$ python -q
>>> import numpy as np
>>> np.set_printoptions(precision=2, suppress=True, linewidth=120)
>>> W0 = np.loadtxt("mat.csv", delimiter=",")
>>> W0
array([[ 2.,  0.,  0.],
       [ 0., -7.,  0.],
       [ 0.,  0.,  4.]])
>>> # triangular: eigenvalues sit on the diagonal
>>> rng = np.random.default_rng(96)
>>> idx = rng.permutation(3)
>>> idx
array([1, 2, 0])
>>> M2 = W0[idx][:, idx]
>>> round(float(np.linalg.det(M2)), 2), round(float(np.linalg.det(W0[idx])), 2)
(-56.0, -56.0)
>>> M2
array([[-7.,  0.,  0.],
       [ 0.,  4.,  0.],
       [ 0.,  0.,  2.]])
>>> np.trace(M2)
np.float64(-1.0)
>>> w, evecs = np.linalg.eigh(M2)
>>> np.linalg.eigvalsh(M2 + 5 * np.eye(3))
array([-2.,  7.,  9.])
>>> np.abs(evecs[:, -1])
array([0., 1., 0.])
>>> evecs.T @ M2 @ evecs
array([[-7.,  0.,  0.],
       [ 0.,  2.,  0.],
       [ 0.,  0.,  4.]])
>>> (w > 1e-8).sum(), (w < -1e-8).sum()
(np.int64(2), np.int64(1))
>>> evecs @ np.diag(w) @ evecs.T
array([[-7.,  0.,  0.],
       [ 0.,  4.,  0.],
       [ 0.,  0.,  2.]])
>>> evecs.T @ evecs
array([[1., 0., 0.],
       [0., 1., 0.],
       [0., 0., 1.]])
>>> w
array([-7.,  2.,  4.])
>>> np.linalg.eigvalsh(M2 @ M2)
array([ 4., 16., 49.])
>>> r0, v = W0[0], W0[2]
>>> r0 @ v
np.float64(0.0)
>>> r0 @ r0
np.float64(4.0)
>>> p = (r0 @ v) / (r0 @ r0) * r0
>>> np.linalg.matrix_rank(np.outer(r0, v))
np.int64(1)
>>> round(np.linalg.norm(r0 + v) ** 2 + np.linalg.norm(r0 - v) ** 2, 2)
np.float64(40.0)
